In [1]: import numpy as np

In [2]: from numpy import linalg as LA

In [3]: np.set_printoptions(suppress=True, linewidth=120)

In [4]: def tidy(a):
   ...:     return np.round(a, 2) + 0
   ...: 

In [5]: feats = np.array([[-1, 2, 2, 1], [5, 4, -2, 3], [-3, 4, 4, -1]])

In [6]: feats
Out[6]: 
array([[-1,  2,  2,  1],
       [ 5,  4, -2,  3],
       [-3,  4,  4, -1]])

In [7]: other = feats / np.sqrt((feats ** 2).mean(axis=1, keepdims=True))

In [8]: LA.matrix_rank(feats - feats.mean(axis=1, keepdims=True))
Out[8]: np.int64(3)

In [9]: feats - feats.mean(axis=1, keepdims=True)
Out[9]: 
array([[-2. ,  1. ,  1. ,  0. ],
       [ 2.5,  1.5, -4.5,  0.5],
       [-4. ,  3. ,  3. , -2. ]])

In [10]: tidy(other[2])
Out[10]: array([-0.93,  1.23,  1.23, -0.31])

In [11]: K = np.loadtxt("a.csv", delimiter=",")

In [12]: tidy(K)
Out[12]: 
array([[-0.18,  0.62, -0.76,  0.1 ],
       [ 0.62, -0.17, -0.29,  0.47],
       [-0.76, -0.29, -0.08,  0.21],
       [ 0.1 ,  0.47,  0.21, -0.56]])

In [13]: print(np.all(LA.eigvalsh(K) > 0))
False

In [14]: try:
    ...:     LA.cholesky(K)
    ...: except LA.LinAlgError as e:
    ...:     print(e)
    ...: 
Matrix is not positive definite

In [15]: left, sv, Vt = LA.svd(K, full_matrices=False)

In [16]: tidy(np.cumsum(sv ** 2) / np.sum(sv ** 2))
Out[16]: array([0.33, 0.67, 1.  , 1.  ])

In [17]: (sv > 1e-8).sum()
Out[17]: np.int64(3)

In [18]: tidy(left.T @ K @ Vt.T)
Out[18]: 
array([[1., 0., 0., 0.],
       [0., 1., 0., 0.],
       [0., 0., 1., 0.],
       [0., 0., 0., 0.]])

In [19]: tidy(Vt @ Vt.T)
Out[19]: 
array([[1., 0., 0., 0.],
       [0., 1., 0., 0.],
       [0., 0., 1., 0.],
       [0., 0., 0., 1.]])

In [20]: data = np.loadtxt("mat.csv", delimiter=",")

In [21]: data
Out[21]: 
array([[-1., -1., -1.],
       [-1., -2., -2.],
       [-1., -2., -3.]])

In [22]: # symmetric, so the eigenvalues are real

In [23]: W1 = np.array([[-7, -4, -3, 0], [4, 0, -7, -1], [-1, 0, -4, -5]])

In [24]: beta = np.array([-1, 3, -2, 3])

In [25]: H = np.maximum(data @ W1 + beta, 0)

In [26]: print(H)
[[ 3.  7. 12.  9.]
 [ 0.  7. 23. 15.]
 [ 1.  7. 27. 20.]]

In [27]: LA.matrix_rank(H)
Out[27]: np.int64(3)

In [28]: cent = np.array([[-1, 3, -3], [-3, -2, 0], [0, 2, 2], [2, -2, 0]])

In [29]: print(W1 @ cent)
[[ 19 -19  15]
 [ -6   0 -26]
 [ -9  -1  -5]]

In [30]: (H @ cent).round(6).argmax(axis=1)
Out[30]: array([2, 2, 2])

In [31]: H @ cent
Out[31]: 
array([[-6.,  1., 15.],
       [ 9.,  2., 46.],
       [18.,  3., 51.]])

In [32]: q = data.astype(float).copy()

In [33]: for j in range(3):
    ...:     q[:, j] -= q[:, :j] @ (q[:, :j].T @ q[:, j])
    ...:     q[:, j] /= LA.norm(q[:, j])
    ...: 

In [34]: tidy(q.T @ data)
Out[34]: 
array([[1.73, 2.89, 3.46],
       [0.  , 0.82, 1.22],
       [0.  , 0.  , 0.71]])

In [35]: tidy(q.T @ q)
Out[35]: 
array([[1., 0., 0.],
       [0., 1., 0.],
       [0., 0., 1.]])

In [36]: tidy(LA.norm(data, axis=0))
Out[36]: array([1.73, 3.  , 3.74])

In [37]: LA.norm(data, axis=1).argmax()
Out[37]: np.int64(2)

In [38]: X = np.load("data.npy")

In [39]: X
Out[39]: 
array([[ 4,  4,  4],
       [ 4,  8,  8],
       [ 4,  8, 12]])

In [40]: other = X[0, 0] * X[1:] - np.outer(X[1:, 0], X[0])

In [41]: other
Out[41]: 
array([[ 0, 16, 16],
       [ 0, 16, 32]])

In [42]: np.flatnonzero(~other.round(6).any(axis=1))
Out[42]: array([], dtype=int64)

In [43]: LA.matrix_rank(other), LA.matrix_rank(X)
Out[43]: (np.int64(2), np.int64(3))

In [44]: other @ other
---------------------------------------------------------------------------
ValueError                                Traceback (most recent call last)
Cell In[44], line 1
----> 1 other @ other

ValueError: matmul: Input operand 1 has a mismatch in its core dimension 0, with gufunc signature (n?,k),(k,m?)->(n?,m?) (size 2 is different from 3)

In [45]: gram = other.T @ other

In [46]: np.trace(gram), (other ** 2).sum()
Out[46]: (np.int64(1792), np.int64(1792))

In [47]: (other @ other.T).shape
Out[47]: (2, 2)

In [48]: gram
Out[48]: 
array([[   0,    0,    0],
       [   0,  512,  768],
       [   0,  768, 1280]])

In [49]: F = np.load("x.npy")

In [50]: tidy(F)
Out[50]: 
array([[-0.15, -0.42,  2.97],
       [-0.71, -2.9 ,  0.29],
       [ 0.7 ,  2.91,  0.19],
       [-0.4 , -1.83, -2.34],
       [ 0.63,  2.5 , -1.54],
       [ 0.7 ,  2.92,  0.  ],
       [ 0.33,  1.16, -2.75],
       [-0.42, -1.54,  2.54],
       [ 0.24,  0.78, -2.89],
       [-0.31, -1.08,  2.78],
       [-0.37, -1.34,  2.66],
       [-0.57, -2.24,  1.91],
       [ 0.55,  2.12, -2.05],
       [ 0.7 ,  2.91,  0.26],
       [ 0.7 ,  2.91,  0.19],
       [ 0.56,  2.18, -1.99],
       [-0.11, -0.66, -2.92],
       [ 0.17,  0.47, -2.96],
       [ 0.42,  1.57, -2.52],
       [-0.02, -0.29, -2.99],
       [-0.52, -2.  ,  2.18],
       [ 0.41,  1.54, -2.54],
       [-0.61, -2.41,  1.68],
       [ 0.05,  0.42,  2.97]])

In [51]: # looks like rank 2

In [52]: Xs = F - F.mean(axis=0)

In [53]: evecs = LA.svd(Xs)[2][:2]

In [54]: other = Xs - Xs @ evecs.T @ evecs

In [55]: print(tidy(other.std(axis=0)))
[0. 0. 0.]

In [56]: tidy((Xs @ evecs.T).std(axis=0))
Out[56]: array([2.5, 1.6])

In [57]: print(tidy(LA.norm(other) / LA.norm(Xs)))
0.0

In [58]: LA.matrix_rank(F, rtol=0.1)
Out[58]: np.int64(2)

In [59]: print(LA.cond(F) > 100)
True

In [60]: z = F[:, 0] > np.median(F[:, 0])

In [61]: u = F[z].mean(axis=0) - F[~z].mean(axis=0)

In [62]: z.astype(int)
Out[62]: array([0, 0, 1, 0, 1, 1, 1, 0, 1, 0, 0, 0, 1, 1, 1, 1, 0, 1, 1, 0, 0, 1, 0, 0])

In [63]: ((F - F.mean(axis=0)) @ u > 0).astype(int)
Out[63]: array([0, 0, 1, 0, 1, 1, 1, 0, 1, 0, 0, 0, 1, 1, 1, 1, 1, 1, 1, 1, 0, 1, 0, 0])

In [64]: other = np.array([[5, 3, 1], [2, 2, 0], [4, 1, 5]])

In [65]: LA.matrix_rank(np.vstack([F, other.T]))
Out[65]: np.int64(3)

In [66]: tidy(np.einsum("ij,ij->i", F, F))
Out[66]: array([9., 9., 9., 9., 9., 9., 9., 9., 9., 9., 9., 9., 9., 9., 9., 9., 9., 9., 9., 9., 9., 9., 9., 9.])

In [67]: np.vstack([F, other.T]).shape
Out[67]: (27, 3)

In [68]: A = np.load("w.npy")

In [69]: A
Out[69]: 
array([[0.5, 0.5, 0. ],
       [0. , 0.5, 0.5],
       [0.5, 0. , 0.5]])

In [70]: hat = np.triu(np.array([[2, -2, 0], [1, -1, 2], [2, 0, 2]]), 1) + np.eye(3)

In [71]: other = hat @ A @ LA.inv(hat)

In [72]: other
Out[72]: 
array([[ 0.5,  0.5, -2. ],
       [ 1. ,  2.5, -3.5],
       [ 0.5,  1. , -1.5]])

In [73]: LA.matrix_rank(other)
Out[73]: np.int64(3)

In [74]: tidy(LA.det(other))
Out[74]: np.float64(0.25)

In [75]: sv = 10 * 0.9 ** np.arange(3)

In [76]: q, _ = LA.qr(np.array([[0.0, 0.0, -0.5], [-1.0, -1.1, 0.7], [0.9, -0.7, -1.8]]))

In [77]: rng = np.random.default_rng(22)

In [78]: arr = rng.normal(size=(26, 3)) * sv @ q

In [79]: tidy(arr)
Out[79]: 
array([[ -1.  ,  15.09,  13.98],
       [ 18.36,   0.93,   6.23],
       [ 10.37,  -5.46,  -9.44],
       [ -3.42, -10.15,   7.01],
       [ -2.67, -14.97, -21.56],
       [  3.47,  15.62,   4.5 ],
       [ -3.48,   1.03,  11.54],
       [  6.02,  -4.29,  13.13],
       [-16.07,  -7.56,   6.42],
       [ -0.84,  11.15,  -1.69],
       [-10.31,  -3.67, -18.38],
       [-22.87,   5.86, -14.23],
       [ -4.31,   9.8 ,   2.08],
       [  0.2 ,  -4.81,  -5.61],
       [  0.42, -16.74,   7.25],
       [ -3.57, -17.43, -18.34],
       [ -0.06,  -9.55, -20.94],
       [ -0.99,  -8.52,  -5.82],
       [ -4.81,  -0.99,  17.09],
       [-18.23,  -0.86,  21.07],
       [ -5.14,   0.54,  10.59],
       [ -2.96,   8.29,   4.76],
       [ -4.87,   2.39,   4.28],
       [ -6.42, -11.93, -16.1 ],
       [  2.41,  -8.57,  -7.4 ],
       [  1.18,  -4.36,   2.99]])

In [80]: Xs = arr - arr.mean(axis=0)

In [81]: left, sv, Vt = LA.svd(Xs, full_matrices=False)

In [82]: tidy(sv ** 2 / (sv ** 2).sum())
Out[82]: array([0.58, 0.23, 0.19])

In [83]: (np.sign(left[:, 0]) == np.sign(left[0, 0])).astype(int)
Out[83]: array([1, 1, 0, 1, 0, 1, 1, 1, 1, 1, 0, 0, 1, 0, 1, 0, 0, 0, 1, 1, 1, 1, 1, 0, 0, 1])

In [84]: tidy(sv)
Out[84]: array([66.88, 41.79, 38.45])

In [85]: print(LA.matrix_rank(Xs))
3

In [86]: np.abs(Vt[0]).argmax()
Out[86]: np.int64(2)

In [87]: other = np.array([[-7, -6, -9, 5], [-6, 1, 2, 8], [8, 5, -4, -1], [-9, -9, -6, 9]])

In [88]: mat = np.triu(other, 1)

In [89]: mat
Out[89]: 
array([[ 0, -6, -9,  5],
       [ 0,  0,  2,  8],
       [ 0,  0,  0, -1],
       [ 0,  0,  0,  0]])

In [90]: d = LA.norm(F[:, None] - F[None], axis=-1)

In [91]: LA.matrix_rank(d ** 2)
Out[91]: np.int64(3)

In [92]: tidy(d[:5, :5])
Out[92]: 
array([[0.  , 3.69, 4.42, 5.5 , 5.42],
       [3.69, 0.  , 5.98, 2.86, 5.85],
       [4.42, 5.98, 0.  , 5.49, 1.78],
       [5.5 , 2.86, 5.49, 0.  , 4.52],
       [5.42, 5.85, 1.78, 4.52, 0.  ]])

In [93]: print(np.flatnonzero(d[2] < d.mean() / 2))
[ 2  4  5 13 14]

In [94]: print(d[2].round(6).argsort(kind="stable")[:4])
[ 2 14 13  5]

In [95]: print(d.shape)
(24, 24)

In [96]: (d + 1e9 * np.eye(24)).round(6).argmin(axis=1)
Out[96]: array([ 9, 22, 14, 16, 15, 14,  8, 10, 17, 10,  7, 22, 15,  2,  2, 12, 19,  8, 21, 16, 11, 18, 11,  0])

In [97]: other = mat + rng.integers(-2, 3, (4, 3)) @ rng.integers(-2, 3, (3, 4))

In [98]: other
Out[98]: 
array([[ 1, -8, -9,  8],
       [ 1,  5, -3,  6],
       [ 0, -3,  3,  2],
       [ 2,  3, -5,  1]])

In [99]: print(LA.matrix_rank(other - mat, tol=1e-8))
3

In [100]: print(other - mat)
[[ 1 -2  0  3]
 [ 1  5 -5 -2]
 [ 0 -3  3  3]
 [ 2  3 -5  1]]

In [101]: left, sv, Vt = LA.svd(other, full_matrices=False)

In [102]: print(tidy(sv / sv[0]))
[1.   0.63 0.33 0.07]

In [103]: np.allclose(left * sv @ Vt, other)
Out[103]: True

In [104]: tidy(sv)
Out[104]: array([15.07,  9.43,  4.97,  1.09])
